$ python3 -q
>>> import numpy as np
>>> from numpy import linalg as LA
>>> np.set_printoptions(precision=1, suppress=True, linewidth=140)
>>> def rnd(a):
...     return np.round(a, 1) + 0
... 
>>> mat = np.array([[1, 0, 0, 0], [0, 1, 0, 0], [0, 0, 0, 1], [0, 0, 1, 0]])
>>> w, V = LA.eigh(mat)
>>> x = np.array([3, 5, 5, 4])
>>> rnd(V * np.abs(w) @ V.T)
array([[1., 0., 0., 0.],
       [0., 1., 0., 0.],
       [0., 0., 1., 0.],
       [0., 0., 0., 1.]])
>>> rnd(V * np.maximum(w, 0) @ V.T)
array([[1. , 0. , 0. , 0. ],
       [0. , 1. , 0. , 0. ],
       [0. , 0. , 0.5, 0.5],
       [0. , 0. , 0.5, 0.5]])
>>> np.einsum("ij,ji->", mat, mat)
np.int64(4)
>>> rnd(LA.det(mat[::-1]))
np.float64(-1.0)
>>> rnd(LA.eigvals(mat).sum().real)
np.float64(2.0)
>>> rnd(LA.eigvals(mat))
array([ 1., -1.,  1.,  1.])
>>> mat @ mat
array([[1, 0, 0, 0],
       [0, 1, 0, 0],
       [0, 0, 1, 0],
       [0, 0, 0, 1]])
>>> np.allclose(mat @ mat.T, mat.T @ mat)
True
>>> np.trace(mat)
np.int64(2)
>>> (mat + mat.T) / 2
array([[1., 0., 0., 0.],
       [0., 1., 0., 0.],
       [0., 0., 0., 1.],
       [0., 0., 1., 0.]])
>>> (mat - mat.T) / 2
array([[0., 0., 0., 0.],
       [0., 0., 0., 0.],
       [0., 0., 0., 0.],
       [0., 0., 0., 0.]])
>>> rnd(LA.norm(mat[2] - mat[0]))
np.float64(1.4)
>>> rnd(LA.norm(mat, 2))
np.float64(1.0)
>>> arr = np.array([[-2.0, 1.0, 1.0, 1.0],
...     [1.0, -2.0, 1.0, 1.0],
...     [1.0, 1.0, -2.0, 1.0],
...     [1.0, 1.0, 1.0, -2.0]])
>>> f = np.array([3, -9, -4, 6])
>>> out = arr + np.outer(f, np.eye(4)[3])
>>> LA.matrix_rank(out - arr)
np.int64(1)
>>> LA.matrix_rank(LA.inv(out) - LA.inv(arr), tol=1e-8)
np.int64(1)
>>> rnd(LA.det(out) / LA.det(arr)), rnd(1 + LA.solve(arr, f)[3])
(np.float64(-2.3), np.float64(-2.3))
>>> F = np.load("mat.npy")
>>> F
array([[ 43.9,  25.2,   8.7, -30.9],
       [-30.2, -11.5,  -8.6,  -6.1],
       [-28. , -11.6,  -9.8,  -3.6],
       [ 43.2,  24.8,   7.4, -30. ],
       [-28.4, -13. ,  -6.8,  -4.4],
       [-28.8, -14.3,  -9.5,  -2.4],
       [ 42.9,  24. ,   7.8, -30.3],
       [-29.2, -12.5,  -8.7,  -3. ],
       [ 44. ,  26. ,   7.2, -28.3],
       [ 23.1,  -0.9,   5.7, -26.2],
       [ 43.7,  26.9,   7.3, -29.5],
       [ 44. ,  25.4,   9. , -28.5]])
>>> labels = F[:, 1] > np.median(F[:, 1])
>>> f = F[labels].mean(axis=0) - F[~labels].mean(axis=0)
>>> np.argsort(-np.abs(f).round(6), kind="stable")
array([0, 1, 3, 2])
>>> proj = F @ LA.solve(F.T @ F, F.T)
>>> rnd(np.diag(proj))
array([0.2, 0.4, 0.4, 0.2, 0.5, 0.4, 0.2, 0.2, 0.2, 1. , 0.2, 0.2])
>>> np.allclose(proj @ proj, proj)
True
>>> rng = np.random.default_rng(2943)
>>> out = F + rng.integers(-2, 3, (12, 3)) @ rng.integers(-2, 3, (3, 4))
>>> rnd(out)
array([[ 47.9,  25.2,   5.7, -35.9],
       [-28.2, -11.5,  -8.6,  -8.1],
       [-25. , -12.6, -11.8,  -8.6],
       [ 45.2,  22.8,   9.4, -34. ],
       [-25.4, -12. ,  -7.8,  -6.4],
       [-27.8, -13.3, -13.5,  -3.4],
       [ 43.9,  23. ,   2.8, -34.3],
       [-25.2, -12.5, -11.7,  -8. ],
       [ 44. ,  24. ,   6.2, -31.3],
       [ 24.1,   0.1,   4.7, -26.2],
       [ 44.7,  25.9,   5.3, -32.5],
       [ 46. ,  23.4,  11. , -32.5]])
>>> LA.matrix_rank(out - F, tol=1e-8)
np.int64(3)
>>> d = LA.norm(out[:, None] - out[None], axis=-1)
>>> d.shape
(12, 12)
>>> np.flatnonzero(d[7] < d.mean() / 2)
array([1, 2, 4, 5, 7])
>>> d.mean(axis=1).argmax()
np.int64(5)
>>> d[7].round(6).argsort(kind="stable")[:4]
array([7, 2, 4, 1])
>>> rnd(LA.norm(out, axis=1))
array([65.2, 32.7, 31.6, 61.7, 29.8, 33.8, 60.3, 31.5, 59.4, 35.9, 61.3, 62. ])
>>> (d + 1e9 * np.eye(12)).round(6).argmin(axis=1)
array([10,  4,  7, 11,  1,  7, 10,  2, 10,  6,  8,  3])
>>> feats = np.load("dump.npy")
>>> feats
array([[-0.1,  2. ,  0.1,  1. ],
       [ 0.3,  0.8,  0.1,  0.5],
       [-0.4, -1. ,  1.3,  0.4],
       [ 1.5,  0. ,  0.8,  0. ],
       [ 0.2,  0.6,  0.2,  0.5],
       [-1.6, -0.3, -2. , -1.5],
       [ 0.4, -0.2, -1.8, -0.7],
       [ 1.1, -0.7, -0.5, -1.2],
       [ 1.7,  0.3, -0.1,  1.3],
       [-0.8, -2.3,  0.2,  0.7],
       [-1.1, -0.9, -0.3,  1.4],
       [ 0.2, -1.2,  1.4, -2.1],
       [ 0. , -0.6,  0. ,  0.2],
       [-0.8,  1.8, -1.1,  1.1],
       [-0.2,  0.3, -0.2, -0.3],
       [ 0.2,  1.4,  0.9,  1.2],
       [-0.1, -1.1,  1.3,  1.7],
       [-0.2, -1.2,  0.9, -0.2],
       [18. , 14. , -4. ,  3. ],
       [ 0.3, -2.8,  0.6,  0.5],
       [ 1.7, -1. ,  2.3, -0.1],
       [-1.1, -0.8,  0.6, -0.2],
       [ 0.3,  0.2, -1.7,  1. ],
       [ 1. , -0.1,  0. , -0.8],
       [ 0.6, -1.9,  0.1,  0. ],
       [-0.3, -0.5, -0.1,  0.3],
       [ 1.8,  0.8,  0.9, -0.8],
       [ 0.6,  0.5,  1. ,  0.6],
       [ 0. , -0.8, -0.7,  0.8]])
>>> # row 18 dominates
>>> cen = (feats - feats.mean(axis=0)) / feats.std(axis=0)
>>> rnd(cen.std(axis=0))
array([1., 1., 1., 1.])
>>> c = LA.lstsq(np.delete(cen, 1, axis=1), cen[:, 1])[0]
>>> rnd(c)
array([ 0.7, -0.2,  0.1])
>>> rnd(1 - np.var(cen[:, 1] - np.delete(cen, 1, axis=1) @ c))
np.float64(0.9)
>>> O, r_ = LA.qr(feats)
>>> np.allclose(r_.T @ r_, feats.T @ feats)
True
>>> np.trace(O @ O.T)
np.float64(4.0)
>>> basis = feats[[19, 6]].astype(float)
>>> for _ in range(4):
...     labels = LA.norm(feats[:, None] - basis, axis=-1).argmin(axis=1)
...     basis = np.array([feats[labels == j].mean(axis=0) for j in range(2)])
... 
>>> labels
array([1, 0, 0, 0, 0, 0, 0, 0, 1, 0, 0, 0, 0, 1, 0, 1, 0, 0, 1, 0, 0, 0, 0, 0, 0, 0, 1, 0, 0])
>>> np.bincount(labels)
array([23,  6])
>>> rnd(basis[1] - basis[0])
array([ 3.4,  4. , -0.7,  1.1])
>>> np.abs(basis[1] - basis[0]).argmax()
np.int64(1)
>>> out = np.array([[-3], [-1]])
>>> basis = np.array([[-2, 0, 4, -2, 5, 5]])
>>> data = out @ basis + 0.1 * rng.normal(size=(2, 6))
>>> rnd(data)
array([[  5.9,   0.1, -12.1,   6. , -14.9, -15. ],
       [  1.9,  -0.1,  -4. ,   2.1,  -5.1,  -5.1]])
>>> np.argsort(-LA.norm(data, axis=0).round(6), kind="stable")[:3]
array([5, 4, 2])
>>> U, sv, Vh = LA.svd(data)
>>> rnd(sv)
array([27.3,  0.2])
>>> out = U[:, :1] @ np.diag(sv[:1]) @ Vh[:1]
>>> rnd(LA.norm(data - out, 2)), rnd(sv[1])
(np.float64(0.2), np.float64(0.2))
